% python3 -q
>>> import numpy as np
>>> from numpy import linalg as LA
>>> np.set_printoptions(precision=4, suppress=True, linewidth=140)
>>> F = np.array([[2, 2, 2, 1, 0, 1, 1],
...     [1, 1, 1, 1, 0, 2, 1],
...     [2, 1, 2, 1, 2, 1, 2],
...     [0, 2, 1, 2, 1, 0, 1],
...     [0, 2, 1, 1, 0, 2, 2],
...     [0, 0, 0, 0, 0, 2, 0],
...     [2, 2, 1, 1, 2, 0, 0]])
>>> F
array([[2, 2, 2, 1, 0, 1, 1],
       [1, 1, 1, 1, 0, 2, 1],
       [2, 1, 2, 1, 2, 1, 2],
       [0, 2, 1, 2, 1, 0, 1],
       [0, 2, 1, 1, 0, 2, 2],
       [0, 0, 0, 0, 0, 2, 0],
       [2, 2, 1, 1, 2, 0, 0]])
>>> r0 = np.array([0, 2, -2])
>>> np.polyval(r0, F[1])
array([ 0,  0,  0,  0, -2,  2,  0])
>>> x = np.array([-1, 0, 0, 1, 1, 1, -1])
>>> target = F @ x
>>> beta, lr = np.zeros(7), 1 / LA.norm(F, 2) ** 2
>>> for i in range(150):
...     beta -= lr * F.T @ (F @ beta - target)
...     if i % 50 == 0: print(i, round(LA.norm(F @ beta - target), 4))
... 
0 2.9634
50 0.6495
100 0.3481
>>> round(float(LA.cond(F)), 4)
31.6825
>>> m1 = np.loadtxt("data.csv", delimiter=",")
>>> print(m1)
[[  0.5   0.   -0.7]
 [ -0.1  -1.1  -2.1]
 [ -1.2  -0.4  -0.6]
 [ -1.8   1.7  -0.4]
 [  0.9   0.   -0.6]
 [ -0.1  -1.3   0.3]
 [  1.2   0.5   0.7]
 [  0.4  -0.6   0.8]
 [  2.6   0.4   1.1]
 [ 38.   22.  -10. ]
 [  2.8   0.    0.7]
 [  0.4  -1.2   0.5]
 [ -1.3   0.1  -0.8]
 [  1.    0.6  -0.5]
 [ -0.3  -1.4   0.4]
 [ -0.2  -2.1  -1.6]
 [  0.3  -0.9   0.9]
 [  0.1  -0.8  -1.5]
 [ -1.2   0.4  -0.3]
 [ -0.3   1.5  -0.3]
 [  0.4  -0.2   0.7]
 [ -0.5   0.6  -0.2]
 [  0.    0.2   0.1]
 [  0.2  -1.9   0.2]
 [ -0.5   0.1  -0.1]
 [  0.3   1.   -0.7]]
>>> Xs = (m1 - m1.mean(axis=0)) / m1.std(axis=0)
>>> np.argwhere(np.abs(Xs) > 2)
array([[9, 0],
       [9, 1],
       [9, 2]])
>>> Xs.std(axis=0)
array([1., 1., 1.])
>>> beta = LA.lstsq(np.delete(Xs, 1, axis=1), Xs[:, 1])[0]
>>> beta
array([ 0.8142, -0.1702])
>>> C2 = np.cov(m1, rowvar=False)
>>> m1.std(axis=0)
array([7.3506, 4.3697, 2.0507])
>>> print(C2)
[[ 56.192   32.2632 -13.9648]
 [ 32.2632  19.8577  -8.3455]
 [-13.9648  -8.3455   4.3737]]
>>> np.argwhere(np.triu(np.abs(np.corrcoef(m1.T)) > 0.8, 1))
array([[0, 1],
       [0, 2],
       [1, 2]])
>>> rng = np.random.default_rng(777967)
>>> K = np.array([[0, -1, 2, 2],
...     [1, 1, 2, 0],
...     [-1, 2, -2, 1],
...     [-2, 2, 2, 1],
...     [2, -1, -1, 1],
...     [2, -2, 0, 0],
...     [-1, 1, 1, 2],
...     [-2, 1, -2, -1],
...     [0, 0, -2, -1]]) * (rng.random((9, 4)) < 0.3)
>>> K
array([[ 0,  0,  0,  2],
       [ 0,  0,  0,  0],
       [ 0,  0,  0,  1],
       [ 0,  0,  2,  0],
       [ 0,  0,  0,  1],
       [ 0,  0,  0,  0],
       [ 0,  0,  0,  0],
       [ 0,  1, -2,  0],
       [ 0,  0,  0,  0]])
>>> LA.lstsq(K[:-1].T, K[-1])[2]
np.int32(3)
>>> np.abs(np.diag(LA.qr(K)[1])) > 1e-9
array([False,  True,  True,  True])
>>> print(np.allclose(K[:-1].T @ LA.lstsq(K[:-1].T, K[-1])[0], K[-1]))
True
>>> np.unique(K.round(6), axis=0).shape
(5, 4)
>>> th = np.radians(36)
>>> r_ = np.eye(4)
>>> r_[0, 0] = r_[2, 2] = np.cos(th)
>>> r_[0, 2], r_[2, 0] = -np.sin(th), np.sin(th)
>>> r_
array([[ 0.809 ,  0.    , -0.5878,  0.    ],
       [ 0.    ,  1.    ,  0.    ,  0.    ],
       [ 0.5878,  0.    ,  0.809 ,  0.    ],
       [ 0.    ,  0.    ,  0.    ,  1.    ]])
>>> B = K @ r_.T
>>> np.allclose(K @ K.T, B @ B.T)
True
>>> print(np.allclose(LA.norm(K, axis=1), LA.norm(B, axis=1)))
True
>>> round(LA.det(r_), 4), np.round(np.trace(r_), 4)
(np.float64(1.0), np.float64(3.618))
>>> B = K + rng.integers(-2, 3, (9, 3)) @ rng.integers(-2, 3, (3, 4))
>>> B
array([[  4,   6,  -2,  -2],
       [ -2,   3,  -2,   2],
       [  4,  -6,   4,  -3],
       [ -4, -10,   6,   4],
       [  6,   6,   0,  -3],
       [ -4,  -1,  -2,   2],
       [ -6,  -6,   0,   4],
       [ -3,  -7,   2,   4],
       [  1,  -5,   2,  -2]])
>>> np.round(LA.svd(B - K, compute_uv=False), 4) + 0
array([22.2861, 12.5438,  3.3143,  0.    ])
>>> print(LA.matrix_rank(B - K, tol=1e-8))
3
>>> J = np.load("arr.npy")
>>> print(J)
[[ 2.4576  8.8624 -6.7009  1.6753]
 [ 3.049   8.8451 -5.9912  2.8214]
 [-0.0323  0.1511 -0.1974 -0.4457]
 [ 2.8469  6.3694 -2.8763  2.7402]
 [ 0.7174  8.7687 -8.233   1.1224]
 [ 2.5204  9.6136 -6.8603  1.8277]
 [-0.458   0.117  -0.3797  0.1831]
 [ 1.1289  2.9868 -1.8986  0.7792]]
>>> hat = J @ LA.solve(J.T @ J, J.T)
>>> np.allclose(hat @ hat, hat)
True
>>> np.diag(hat)
array([0.4533, 0.7301, 0.1995, 0.7938, 0.8233, 0.6208, 0.3081, 0.071 ])
>>> Q, V = LA.qr(J[:, :1])[0], LA.qr(J[:, 1:])[0]
>>> sigma = LA.svd(Q.T @ V, compute_uv=False)
>>> print((sigma > 0.9).sum())
1
>>> np.round(LA.norm(Q @ Q.T - V @ V.T, 2), 4)
np.float64(1.0)
>>> B = np.c_[J[:, :2] @ np.array([[-3, -7], [-8, 1]]), np.array([2, 0, 3, 0, 0, 2, 1, 0])]
>>> B
array([[-78.272 ,  -8.3408,   2.    ],
       [-79.9078, -12.4979,   0.    ],
       [ -1.1119,   0.3772,   3.    ],
       [-59.4959, -13.5589,   0.    ],
       [-72.3018,   3.7469,   0.    ],
       [-84.47  ,  -8.0292,   2.    ],
       [  0.438 ,   3.323 ,   1.    ],
       [-27.2811,  -4.9155,   0.    ]])
>>> LA.matrix_rank(B)
np.int64(3)
>>> np.round(LA.norm(B - J @ LA.lstsq(J, B)[0], axis=0), 4) + 0
array([0.    , 0.    , 2.7837])
>>> x = np.array([2, 1, -2, 0])
>>> target = J @ x
>>> beta, lr = np.zeros(4), 1 / LA.norm(J, 2) ** 2
>>> for i in range(40):
...     beta -= lr * J.T @ (J @ beta - target)
...     if i % 10 == 0: print(i, round(LA.norm(J @ beta - target), 4))
... 
0 1.2493
10 1.1562
20 1.0901
30 1.0432
>>> round(LA.cond(J), 4)
np.float64(66.3409)
>>> beta
array([ 0.5835,  1.8207, -1.2562,  0.4427])
>>> x = np.array([2, 6, 7, 8])
>>> target = J @ x
>>> LA.solve(J.T @ J, J.T @ target)
array([2., 6., 7., 8.])
>>> target = target + 0.1 * rng.normal(size=8)
>>> print(target)
[24.4502 39.7144 -3.9561 45.6743  5.4724 29.3223 -1.4624 13.1857]
>>> beta, *_ = LA.lstsq(J, target)
>>> np.round(J.T @ (target - J @ beta), 4) + 0
array([0., 0., 0., 0.])
>>> round(LA.norm(target - J @ beta), 4)
np.float64(0.1986)
>>> beta
array([1.8707, 6.1516, 7.1353, 7.9078])
>>> A = np.array([[0.0, 0.0, -4.0, 5.0],
...     [9.0, -5.0, -8.0, 9.0],
...     [5.0, 0.0, -9.0, 5.0],
...     [-4.0, 0.0, 4.0, -9.0]])
>>> th = np.radians(36)
>>> r_ = np.eye(4)
>>> r_[1, 1] = r_[2, 2] = np.cos(th)
>>> r_[1, 2], r_[2, 1] = -np.sin(th), np.sin(th)
>>> r_
array([[ 1.    ,  0.    ,  0.    ,  0.    ],
       [ 0.    ,  0.809 , -0.5878,  0.    ],
       [ 0.    ,  0.5878,  0.809 ,  0.    ],
       [ 0.    ,  0.    ,  0.    ,  1.    ]])
>>> B = A @ r_.T
>>> np.allclose(LA.norm(A, axis=1), LA.norm(B, axis=1))
True
>>> LA.svd(A, compute_uv=False), LA.svd(B, compute_uv=False)
(array([22.0781,  5.    ,  4.5035,  1.8103]), array([22.0781,  5.    ,  4.5035,  1.8103]))
>>> round(LA.det(r_), 4), np.round(np.trace(r_), 4)
(np.float64(1.0), np.float64(3.618))
